In [1]: import numpy as np

In [2]: np.set_printoptions(suppress=True, linewidth=140)

In [3]: F = np.load("a.npy")

In [4]: print(F)
[[54. 63. 63. 63.]
 [63. 86. 81. 81.]
 [63. 81. 86. 81.]
 [63. 81. 81. 86.]]

In [5]: # symmetric

In [6]: evals, V = np.linalg.eigvalsh(F)
Traceback (most recent call last):
  Cell In[6], line 1
    evals, V = np.linalg.eigvalsh(F)
ValueError: too many values to unpack (expected 2)


In [7]: evals, V = np.linalg.eigh(F)

In [8]: print(np.round(np.linalg.eigvalsh(F + -1 * np.eye(4)), 2))
[  4.   4.   4. 296.]

In [9]: print(np.round(V.T @ F @ V, 2) + 0)
[[  5.   0.   0.   0.]
 [  0.   5.   0.   0.]
 [  0.   0.   5.   0.]
 [  0.   0.   0. 297.]]

In [10]: print(np.round(evals.sum(), 2), np.trace(F))
312.0 312.0

In [11]: x = np.array([-1, 1, -1, -1])

In [12]: target = F @ x

In [13]: c, lr = np.zeros(4), 1 / np.linalg.norm(F, 2) ** 2

In [14]: for i in range(250):
    ...:     c -= lr * F.T @ (F @ c - target)
    ...:     if i % 50 == 0: print(i, round(np.linalg.norm(F @ c - target), 2))
    ...: 
0 8.83
50 8.71
100 8.59
150 8.47
200 8.35

In [15]: print(c.round(2))
[-0.43 -0.39 -0.53 -0.53]

In [16]: low = np.linalg.cholesky(F)

In [17]: print(np.round(np.diag(low) ** 2, 2))
[54.   12.5   8.    6.87]

In [18]: print(np.round(F / np.sqrt(np.outer(np.diag(F), np.diag(F))), 2))
[[1.   0.92 0.92 0.92]
 [0.92 1.   0.94 0.94]
 [0.92 0.94 1.   0.94]
 [0.92 0.94 0.94 1.  ]]

In [19]: evals, V = np.linalg.eigh(F)

In [20]: x = np.array([2, -2, 0, 3])

In [21]: print(np.round(np.linalg.eigvalsh(F[1:, 1:]), 2))
[  5.   5. 248.]

In [22]: print(np.round(V * np.maximum(evals, 0) @ V.T, 2))
[[54. 63. 63. 63.]
 [63. 86. 81. 81.]
 [63. 81. 86. 81.]
 [63. 81. 81. 86.]]

In [23]: print(x @ F @ x)
614.0

In [24]: print(np.abs(F).sum(axis=1).max(), np.abs(evals).max())
311.0 297.0

In [25]: print(round(float(x @ F @ x / (x @ x)), 2), evals[0], evals[-1])
36.12 5.0 297.0

In [26]: print(np.round(V * np.abs(evals) @ V.T, 2))
[[54. 63. 63. 63.]
 [63. 86. 81. 81.]
 [63. 81. 86. 81.]
 [63. 81. 81. 86.]]

In [27]: left, sigma, vt = np.linalg.svd(F)

In [28]: print(sigma.round(2))
[297.   5.   5.   5.]

In [29]: print(np.argmax(sigma[:-1] / (sigma[1:] + 1e-6)) + 1)
1

In [30]: Y = left[:, :1] @ np.diag(sigma[:1]) @ vt[:1]

In [31]: print(round(float(np.linalg.norm(F - Y, 2)), 2), np.round(sigma[1], 2))
5.0 5.0

In [32]: print(round(float(np.linalg.norm(F - Y) / np.linalg.norm(F)), 2))
0.03

In [33]: print(Y.round(2))
[[49.84 64.08 64.08 64.08]
 [64.08 82.39 82.39 82.39]
 [64.08 82.39 82.39 82.39]
 [64.08 82.39 82.39 82.39]]
